$ python3 -q
>>> import numpy as np
>>> import numpy.linalg as la
>>> np.set_printoptions(suppress=True, linewidth=200)
>>> def rd(a):
...     return np.round(a, 2) + 0
... 
>>> F = np.load("dump.npy")
>>> print(F)
[[ 5  0  0]
 [ 0 -3  0]
 [ 0  0  8]]
>>> evals, V = la.eig(F)
>>> print(F @ V[:, 0] - evals[0] * V[:, 0])
[0. 0. 0.]
>>> print(rd(np.sort(la.eigvals(la.inv(F)))))
[-0.33  0.12  0.2 ]
>>> evals, V = la.eigh(F)
>>> print(rd(la.eigvalsh(F @ F)))
[ 9. 25. 64.]
>>> print(V @ np.diag(evals) @ V.T)
[[ 5.  0.  0.]
 [ 0. -3.  0.]
 [ 0.  0.  8.]]
>>> print(np.abs(V[:, -1]))
[0. 0. 1.]
>>> print(rd(la.svd(F, compute_uv=False)))
[8. 5. 3.]
>>> print(np.unique(evals.round(6) + 0, return_counts=True)[1])
[1 1 1]
>>> print(np.abs(V[:, -1]).round(6).argmax())
2
>>> print(V.T @ V)
[[1. 0. 0.]
 [0. 1. 0.]
 [0. 0. 1.]]
>>> evals, V = la.eigh(F)
>>> vec = np.array([0, -3, 1])
>>> print(rd(la.eigvalsh(F[1:, 1:])))
[-3.  8.]
>>> print(np.abs(F).sum(axis=1).max(), np.abs(evals).max())
8 8.0
>>> print(rd(la.det(2 * F)), rd(la.det(F)))
-960.0 -120.0
>>> print(rd(la.eigvals(F)))
[ 5. -3.  8.]
>>> mat = np.array([[2.0, 4.0, 0.0, 0.0, 0.0],
...     [4.0, -1.0, 4.0, 0.0, 0.0],
...     [0.0, 4.0, 0.0, 4.0, 0.0],
...     [0.0, 0.0, 4.0, 3.0, 4.0],
...     [0.0, 0.0, 0.0, 4.0, 1.0]])
>>> # equal to its transpose
>>> print(rd(la.det(mat[::-1])))
704.0
>>> print(np.einsum("ij,ji->", mat, mat))
143.0
>>> print(rd(la.det(2 * mat)), rd(la.det(mat)))
22528.0 704.0
>>> print(np.einsum("ii->", mat))
5.0
>>> print(rd(la.eigvals(mat)))
[ 8.1   5.16 -6.53  0.96 -2.68]
>>> q = mat.astype(float).copy()
>>> for j in range(5):
...     q[:, j] -= q[:, :j] @ (q[:, :j].T @ q[:, j])
...     q[:, j] /= la.norm(q[:, j])
... 
>>> print(rd(q.T @ q))
[[1. 0. 0. 0. 0.]
 [0. 1. 0. 0. 0.]
 [0. 0. 1. 0. 0.]
 [0. 0. 0. 1. 0.]
 [0. 0. 0. 0. 1.]]
>>> evals, V = la.eig(mat)
>>> print(rd(np.sort(la.eigvals(mat.T))))
[-6.53 -2.68  0.96  5.16  8.1 ]
>>> rng = np.random.default_rng(9848)
>>> Y = mat + rng.integers(-2, 3, (5, 4)) @ rng.integers(-2, 3, (4, 5))
>>> print(Y)
[[ 1. -1. -6.  0.  2.]
 [ 7. -3.  3. -5.  7.]
 [ 5. -1. -8. -2.  0.]
 [ 0. -4. -1.  4.  7.]
 [ 3. -1. -3.  1. -2.]]
>>> print(rd(la.svd(Y - mat, compute_uv=False)))
[16.37  7.96  7.72  1.13  0.  ]
>>> print(np.abs(Y - mat).sum(axis=1))
[14. 18. 24. 13. 13.]
>>> print(la.matrix_rank(Y - mat, tol=1e-8))
4
>>> print(Y - mat)
[[-1. -5. -6.  0.  2.]
 [ 3. -2. -1. -5.  7.]
 [ 5. -5. -8. -6.  0.]
 [ 0. -4. -5.  1.  3.]
 [ 3. -1. -3. -3. -3.]]
>>> f, r1 = Y[4], Y[3]
>>> print(f @ f)
24.0
>>> print(f @ r1)
-3.0
>>> pr = (f @ r1) / (f @ f) * f
>>> print(rd(la.norm(f + r1) ** 2 + la.norm(f - r1) ** 2))
212.0
>>> X = np.array([[-1.0, -0.2, 0.7],
...     [0.4, -1.4, 0.1],
...     [-0.8, -0.5, 0.1],
...     [-0.6, 0.0, 1.2],
...     [-0.1, 0.6, 3.0]])
>>> X[:, 0] *= 5
>>> print(X)
[[-5.  -0.2  0.7]
 [ 2.  -1.4  0.1]
 [-4.  -0.5  0.1]
 [-3.   0.   1.2]
 [-0.5  0.6  3. ]]
>>> C2 = X.T @ X
>>> print(np.trace(C2), (X ** 2).sum())
67.81 67.81
>>> print(np.diag(C2))
[54.25  2.61 10.95]
>>> print(np.allclose(C2, C2.T))
True
>>> print((X @ X.T).shape)
(5, 5)
>>> print(la.matrix_rank(C2))
3
>>> print(rd(C2))
[[54.25 -0.1  -8.8 ]
 [-0.1   2.61  1.47]
 [-8.8   1.47 10.95]]
>>> print(rd(la.svd(X, compute_uv=False) ** 2))
[55.97  9.52  2.31]
>>> vec = np.ones(3)
>>> for _ in range(3):
...     vec = C2 @ vec
...     vec /= la.norm(vec)
...     print(round(vec @ C2 @ vec, 2))
... 
52.2
55.86
55.97
>>> print(rd(vec))
[ 0.98 -0.01 -0.18]
>>> print(rd(la.eigvalsh(C2)[-1]))
55.97
